In [1]: import numpy as np

In [2]: from numpy import linalg as LA

In [3]: np.set_printoptions(precision=2, suppress=True, linewidth=200, floatmode="fixed")

In [4]: W0 = np.array([[2.0, 2.0], [0.0, -3.0]])

In [5]: print(W0 @ W0)
[[ 4.00 -2.00]
 [ 0.00  9.00]]

In [6]: print(np.trace(W0))
-1.0

In [7]: print(round(np.abs(LA.eigvals(W0)).max(), 2))
3.0

In [8]: print((W0 - W0.T) / 2)
[[ 0.00  1.00]
 [-1.00  0.00]]

In [9]: x0 = np.array([-2, 0])

In [10]: y = W0 @ x0

In [11]: coef, lr = np.zeros(2), 1 / LA.norm(W0, 2) ** 2

In [12]: for i in range(8):
    ...:     coef -= lr * W0.T @ (W0 @ coef - y)
    ...:     if i % 2 == 0: print(i, round(LA.norm(W0 @ coef - y), 2))
    ...: 
0 2.44
2 1.68
4 1.15
6 0.79

In [13]: print(coef)
[-1.61 -0.15]

In [14]: left, sigma, Vh = LA.svd(W0, full_matrices=False)

In [15]: print(np.round(Vh @ Vh.T, 2) + 0)
[[1.00 0.00]
 [0.00 1.00]]

In [16]: print(left.shape, sigma.shape, Vh.shape)
(2, 2) (2,) (2, 2)

In [17]: print(np.allclose(left * sigma @ Vh, W0))
True

In [18]: print(round(float(np.sqrt((sigma ** 2).sum())), 2), np.round(LA.norm(W0), 2))
4.12 4.12

In [19]: print(np.abs(Vh[0]))
[0.36 0.93]

In [20]: print((sigma > 1e-8).sum())
2

In [21]: print(np.round(left.T @ left, 2) + 0)
[[1.00 0.00]
 [0.00 1.00]]

In [22]: print([int(LA.matrix_rank(LA.matrix_power(W0, p))) for p in range(1, 3)])
[2, 2]

In [23]: print(np.sort(LA.eigvals(W0)))
[-3.00  2.00]

In [24]: q = W0.astype(float).copy()

In [25]: for j in range(2):
    ...:     q[:, j] -= q[:, :j] @ (q[:, :j].T @ q[:, j])
    ...:     q[:, j] /= LA.norm(q[:, j])
    ...: 

In [26]: print(q)
[[ 1.00  0.00]
 [ 0.00 -1.00]]

In [27]: print(q.T @ W0)
[[2.00 2.00]
 [0.00 3.00]]

In [28]: print(q.T @ q)
[[1.00 0.00]
 [0.00 1.00]]

In [29]: E = np.array([[0.0, 0.0, 0.0, 5.0],
    ...:     [0.0, 0.0, 0.0, 4.0],
    ...:     [0.0, 0.0, 0.0, 3.0],
    ...:     [5.0, 4.0, 3.0, 0.0]])

In [30]: print(E)
[[0.00 0.00 0.00 5.00]
 [0.00 0.00 0.00 4.00]
 [0.00 0.00 0.00 3.00]
 [5.00 4.00 3.00 0.00]]

In [31]: left, sigma, Vh = LA.svd(E)

In [32]: vecs = Vh[:(sigma > 1e-8).sum()]

In [33]: rng = np.random.default_rng(11)

In [34]: x0 = E[0] + -1 * E[2] + rng.integers(2) * np.eye(4)[0]

In [35]: print(x0)
[0.00 0.00 0.00 2.00]

In [36]: print(np.round(LA.norm(x0 - vecs.T @ vecs @ x0), 2))
0.0

In [37]: print(np.diag(vecs.T @ vecs))
[0.50 0.32 0.18 1.00]

In [38]: print(LA.lstsq(E[:-1].T, E[-1])[2])
1

In [39]: print(E @ LA.pinv(E) @ E)
[[0.00 0.00 0.00 5.00]
 [0.00 0.00 0.00 4.00]
 [0.00 0.00 0.00 3.00]
 [5.00 4.00 3.00 0.00]]

In [40]: print(np.allclose(E[:-1].T @ LA.lstsq(E[:-1].T, E[-1])[0], E[-1]))
False

In [41]: X = np.loadtxt("w.csv", delimiter=",")

In [42]: print(X)
[[ 13.76  14.50  -0.64]
 [-15.35  -6.00 -11.33]
 [  4.19  -9.97  16.82]
 [-15.36 -12.14  -4.08]
 [  0.29 -12.74  15.42]
 [ 13.58   1.44  14.61]
 [-14.39 -13.86  -0.88]
 [  0.80  13.37 -14.86]
 [ 14.55   3.56  13.26]
 [ 13.20  14.92  -1.79]
 [  7.37  -7.06  17.20]
 [  0.85  13.39 -14.83]
 [ 15.05   4.95  12.21]
 [ 15.63  11.20   5.51]
 [ 15.78  10.08   7.03]
 [  9.55  -4.64  16.95]
 [  5.16  15.26 -11.86]
 [ 14.12  14.17   0.19]
 [  0.31 -12.73  15.42]]

In [43]: # looks like rank 2

In [44]: rk = LA.matrix_rank(X)

In [45]: print(rk)
2

In [46]: ns = LA.svd(X)[2][rk:].T

In [47]: print(np.round(X @ ns, 2) + 0)
[[0.00]
 [0.00]
 [0.00]
 [0.00]
 [0.00]
 [0.00]
 [0.00]
 [0.00]
 [0.00]
 [0.00]
 [0.00]
 [0.00]
 [0.00]
 [0.00]
 [0.00]
 [0.00]
 [0.00]
 [0.00]
 [0.00]]

In [48]: print([int(LA.matrix_rank(X[:i])) for i in range(1, len(X) + 1)])
[1, 2, 2, 2, 2, 2, 2, 2, 2, 2, 2, 2, 2, 2, 2, 2, 2, 2, 2]

In [49]: print(np.allclose(X @ ns, 0))
True

In [50]: J = np.load("mat.npy")

In [51]: print(J)
[[  2   1  -2]
 [  0   3  -2]
 [  2   2  -2]
 [  1   3  -1]
 [  3   3  -1]
 [  2   1   0]
 [  3   1   0]
 [  4   0  -1]
 [  2   1  -2]
 [  4   2  -3]
 [  3   4  -4]
 [  5   6  -4]
 [  4   7  -6]
 [  4   9  -8]
 [  6   8  -6]
 [  8   6  -7]
 [  7   5  -6]
 [  7   7  -6]
 [  9   8  -8]
 [ 10   6  -6]
 [  8   7  -8]
 [  9   6 -10]]

In [52]: # rows 0 and 8 are equal

In [53]: proj = J @ LA.solve(J.T @ J, J.T)

In [54]: print(round(np.trace(proj), 2))
3.0

In [55]: print(np.round(LA.eigvalsh(proj), 2) + 0)
[0.00 0.00 0.00 0.00 0.00 0.00 0.00 0.00 0.00 0.00 0.00 0.00 0.00 0.00 0.00 0.00 0.00 0.00 0.00 1.00 1.00 1.00]

In [56]: print(np.allclose(proj @ proj, proj))
True
